>>> import numpy as np
>>> np.set_printoptions(suppress=True, linewidth=160)
>>> E = np.loadtxt("sample4.csv", delimiter=",")
>>> E.round(2)
array([[ 0.5 , -0.27, -0.42],
       [-0.27,  0.14,  0.23],
       [-0.42,  0.23,  0.36]])
>>> left, s, vt = np.linalg.svd(E)
>>> vecs = vt[:(s > 1e-8).sum()]
>>> rng = np.random.default_rng(9314)
>>> x0 = E[2] + 5 * E[0] + rng.integers(2) * np.eye(3)[1]
>>> x0.round(2)
array([ 2.07, -0.12, -1.75])
>>> round(float(np.linalg.norm(x0 - vecs.T @ vecs @ x0)), 2)
0.92
>>> np.round(vecs.T @ vecs, 2)
array([[ 0.5 , -0.27, -0.42],
       [-0.27,  0.14,  0.23],
       [-0.42,  0.23,  0.36]])
>>> np.allclose(vecs.T @ vecs @ x0, x0)
False
>>> np.round(np.diag(vecs.T @ vecs), 2)
array([0.5 , 0.14, 0.36])
>>> u = np.array([9, 1, 9])
>>> np.round(np.cross(E[2, :3], E[0, :3]), 2) + 0
array([0., 0., 0.])
>>> np.round(np.array([np.convolve(row, u, "same") for row in E]), 2)
array([[-1.92,  0.42, -2.84],
       [ 1.03, -0.23,  1.53],
       [ 1.62, -0.36,  2.4 ]])
>>> np.round(np.correlate(E[2], E[0], "full"), 2)
array([ 0.18,  0.02, -0.42,  0.02,  0.18])
>>> np.round(np.poly(E), 2) + 0
array([ 1., -1.,  0.,  0.])
>>> round(np.linalg.det(E[::-1]), 2)
np.float64(0.0)
>>> P = np.triu(np.array([[3, -8, -6], [8, -4, -8], [2, 0, 2]]), 1) + np.eye(3)
>>> M2 = P @ E @ np.linalg.inv(P)
>>> np.round(np.poly(M2), 2) + 0
array([ 1., -1.,  0.,  0.])
>>> np.round(P @ E - E @ P, 2)
array([[ 4.68,  1.47, -3.12],
       [ 3.37, -3.96, -3.31],
       [ 0.  , -3.37, -0.71]])
>>> np.trace(M2), np.round(np.trace(E), 2)
(np.float64(1.0), np.float64(1.0))
>>> arr = np.abs(np.array([[2, -3, -3, -3, -2, 1],
...     [-3, 3, 3, 0, 3, -3],
...     [-2, 3, 2, -3, 1, 1],
...     [3, 0, -1, -2, -1, 0],
...     [-3, -2, -3, 3, 2, 1],
...     [-3, -2, -1, 2, 3, -1]])) + np.eye(6)
>>> arr = arr / arr.sum(axis=1, keepdims=True)
>>> arr.round(2)
array([[0.2 , 0.2 , 0.2 , 0.2 , 0.13, 0.07],
       [0.19, 0.25, 0.19, 0.  , 0.19, 0.19],
       [0.15, 0.23, 0.23, 0.23, 0.08, 0.08],
       [0.38, 0.  , 0.12, 0.38, 0.12, 0.  ],
       [0.2 , 0.13, 0.2 , 0.2 , 0.2 , 0.07],
       [0.23, 0.15, 0.08, 0.15, 0.23, 0.15]])
>>> # a transition matrix
>>> M2 = np.linalg.invert(arr)
Traceback (most recent call last):
  File "<python-input-28>", line 1, in <module>
    M2 = np.linalg.invert(arr)
         ^^^^^^^^^^^^^^^^
AttributeError: module 'numpy.linalg' has no attribute 'invert'
>>> M2 = np.linalg.inv(arr)
>>> (np.abs(M2) > 1e-9).astype(int)
array([[1, 1, 1, 1, 1, 1],
       [1, 1, 1, 1, 1, 1],
       [1, 1, 1, 1, 1, 1],
       [1, 1, 1, 1, 1, 1],
       [1, 1, 1, 1, 1, 1],
       [1, 1, 1, 1, 1, 1]])
>>> round(np.linalg.det(arr) * np.linalg.det(M2), 2)
np.float64(1.0)
>>> np.round(np.linalg.inv(M2), 2) + 0
array([[0.2 , 0.2 , 0.2 , 0.2 , 0.13, 0.07],
       [0.19, 0.25, 0.19, 0.  , 0.19, 0.19],
       [0.15, 0.23, 0.23, 0.23, 0.08, 0.08],
       [0.38, 0.  , 0.12, 0.37, 0.12, 0.  ],
       [0.2 , 0.13, 0.2 , 0.2 , 0.2 , 0.07],
       [0.23, 0.15, 0.08, 0.15, 0.23, 0.15]])
>>> round(float(np.linalg.slogdet(arr)[0]), 2)
-1.0
>>> np.round(arr @ M2, 2) + 0
array([[1., 0., 0., 0., 0., 0.],
       [0., 1., 0., 0., 0., 0.],
       [0., 0., 1., 0., 0., 0.],
       [0., 0., 0., 1., 0., 0.],
       [0., 0., 0., 0., 1., 0.],
       [0., 0., 0., 0., 0., 1.]])
>>> np.round(np.linalg.matrix_power(arr, 100), 2)
array([[0.23, 0.16, 0.18, 0.21, 0.15, 0.08],
       [0.23, 0.16, 0.18, 0.21, 0.15, 0.08],
       [0.23, 0.16, 0.18, 0.21, 0.15, 0.08],
       [0.23, 0.16, 0.18, 0.21, 0.15, 0.08],
       [0.23, 0.16, 0.18, 0.21, 0.15, 0.08],
       [0.23, 0.16, 0.18, 0.21, 0.15, 0.08]])
>>> np.round(np.linalg.matrix_power(arr, 2), 2)
array([[0.23, 0.16, 0.18, 0.2 , 0.15, 0.09],
       [0.19, 0.2 , 0.18, 0.15, 0.17, 0.12],
       [0.23, 0.16, 0.18, 0.2 , 0.14, 0.09],
       [0.26, 0.12, 0.18, 0.27, 0.13, 0.04],
       [0.23, 0.16, 0.18, 0.21, 0.15, 0.08],
       [0.23, 0.16, 0.17, 0.19, 0.17, 0.09]])
>>> arr @ np.ones(6)
array([1., 1., 1., 1., 1., 1.])
>>> arr.sum(axis=1)
array([1., 1., 1., 1., 1., 1.])
>>> pr = np.eye(6)[5]
>>> for _ in range(7):
...     pr = pr @ arr
...     print(pr.round(2))
... 
[0.23 0.15 0.08 0.15 0.23 0.15]
[0.23 0.16 0.17 0.19 0.17 0.09]
[0.23 0.16 0.18 0.2  0.15 0.08]
[0.23 0.16 0.18 0.21 0.15 0.08]
[0.23 0.16 0.18 0.21 0.15 0.08]
[0.23 0.16 0.18 0.21 0.15 0.08]
[0.23 0.16 0.18 0.21 0.15 0.08]
